$ python -q
>>> import numpy as np
>>> import numpy.linalg as la
>>> np.set_printoptions(precision=2, suppress=True, linewidth=200, legacy="1.25")
>>> X = np.load("a.npy")
>>> X
array([[ 0, -3,  2, -2,  0, -1, -1, -3],
       [ 0, -1,  2,  0,  3,  0,  0,  2],
       [ 0,  0,  3, -2, -1,  3,  0,  2],
       [ 0,  0,  0, -2,  2, -2,  0, -1],
       [ 0,  0,  0,  0,  3, -1, -2,  1],
       [ 0,  0,  0,  0,  0, -2, -2,  2],
       [ 0,  0,  0,  0,  0,  0, -2,  0],
       [ 0,  0,  0,  0,  0,  0,  0, -1]])
>>> u, g = X[1], X[6]
>>> u @ u
18
>>> pr = (u @ g) / (u @ u) * u
>>> round(float(la.norm(u + g) ** 2 + la.norm(u - g) ** 2), 2)
44.0
>>> np.outer(u, g)
array([[ 0,  0,  0,  0,  0,  0,  0,  0],
       [ 0,  0,  0,  0,  0,  0,  2,  0],
       [ 0,  0,  0,  0,  0,  0, -4,  0],
       [ 0,  0,  0,  0,  0,  0,  0,  0],
       [ 0,  0,  0,  0,  0,  0, -6,  0],
       [ 0,  0,  0,  0,  0,  0,  0,  0],
       [ 0,  0,  0,  0,  0,  0,  0,  0],
       [ 0,  0,  0,  0,  0,  0, -4,  0]])
>>> (g - pr) @ u
0.0
>>> la.matrix_rank(np.outer(u, g))
1
>>> X @ X
array([[  0,   3,   0,   0, -15,  12,   4,   1],
       [  0,   1,   4,  -4,   4,   3,  -6,   3],
       [  0,   0,   9,  -2, -10,   8,  -4,  11],
       [  0,   0,   0,   4,   2,   6,   0,   1],
       [  0,   0,   0,   0,   9,  -1,   0,   0],
       [  0,   0,   0,   0,   0,   4,   8,  -6],
       [  0,   0,   0,   0,   0,   0,   4,   0],
       [  0,   0,   0,   0,   0,   0,   0,   1]])
>>> np.trace(X)
-2
>>> X.inv()
Traceback (most recent call last):
  File "<python-input-14>", line 1, in <module>
    X.inv()
    ^^^^^
AttributeError: 'numpy.ndarray' object has no attribute 'inv'
>>> np.allclose(X, X.T)
False
>>> np.allclose(X @ X.T, X.T @ X)
False
>>> np.sort(np.abs(la.eigvals(X)))
array([0., 1., 1., 2., 2., 2., 3., 3.])
>>> (X + X.T) / 2
array([[ 0. , -1.5,  1. , -1. ,  0. , -0.5, -0.5, -1.5],
       [-1.5, -1. ,  1. ,  0. ,  1.5,  0. ,  0. ,  1. ],
       [ 1. ,  1. ,  3. , -1. , -0.5,  1.5,  0. ,  1. ],
       [-1. ,  0. , -1. , -2. ,  1. , -1. ,  0. , -0.5],
       [ 0. ,  1.5, -0.5,  1. ,  3. , -0.5, -1. ,  0.5],
       [-0.5,  0. ,  1.5, -1. , -0.5, -2. , -1. ,  1. ],
       [-0.5,  0. ,  0. ,  0. , -1. , -1. , -2. ,  0. ],
       [-1.5,  1. ,  1. , -0.5,  0.5,  1. ,  0. , -1. ]])
>>> round(float(la.norm(X, "nuc")), 2)
24.83
>>> la.norm(X, axis=0)
array([0.  , 3.16, 4.12, 3.46, 4.8 , 4.36, 3.61, 4.9 ])
>>> la.norm(X, axis=1)
array([5.29, 4.24, 5.2 , 3.61, 3.87, 3.46, 2.  , 1.  ])
>>> np.round(la.norm(X[1] - X[0]), 2)
6.63
>>> round(float(la.norm(X[1], 1)), 2), np.round(la.norm(X[1], np.inf), 2)
(8.0, 3.0)
>>> la.cond(X) > 100
True
>>> M = np.load("dump.npy")
>>> M
array([[24,  6,  7],
       [ 6, 11, 11],
       [ 7, 11, 23]])
>>> # symmetric
>>> round(la.det(M[::-1]), 2)
-2725.0
>>> np.einsum("ii->", M)
58
>>> round(la.eigvals(M).sum().real, 2)
58.0
>>> x = np.ones(3)
>>> for _ in range(4):
...     x = M @ x
...     x /= la.norm(x)
...     print(round(x @ M @ x, 2))
... 
36.27
36.29
36.29
36.29
>>> round(la.eigvalsh(M)[-1], 2)
36.29
>>> Uu, sv = la.svd(M)
Traceback (most recent call last):
  File "<python-input-34>", line 1, in <module>
    Uu, sv = la.svd(M)
    ^^^^^^
ValueError: too many values to unpack (expected 2)
>>> Uu, sv, Vt = la.svd(M, full_matrices=False)
>>> np.round(Uu.T @ Uu, 2) + 0
array([[1., 0., 0.],
       [0., 1., 0.],
       [0., 0., 1.]])
>>> (sv > 1e-8).sum()
3
>>> np.abs(Uu[:, 0]).round(6).argmax()
2
>>> np.round(Uu.T @ M @ Vt.T, 2) + 0
array([[36.29,  0.  ,  0.  ],
       [ 0.  , 17.4 ,  0.  ],
       [ 0.  ,  0.  ,  4.32]])
>>> x = np.array([5, -1, -5])
>>> rhs = M @ x
>>> rhs
array([ 79, -36, -91])
>>> la.solve(M, rhs)
array([ 5., -1., -5.])
>>> np.round(la.solve(M, M[:, 1]), 2) + 0
array([0., 1., 0.])
>>> hat = np.triu(np.array([[4, 0, 2], [4, 3, 4], [4, 1, 3]]), 1) + np.eye(3)
>>> A2 = hat @ M @ la.inv(hat)
>>> A2
array([[  38.,   28., -135.],
       [  34.,   55., -185.],
       [   7.,   11.,  -35.]])
>>> la.matrix_rank(A2)
3
>>> round(la.det(A2), 2)
2725.0
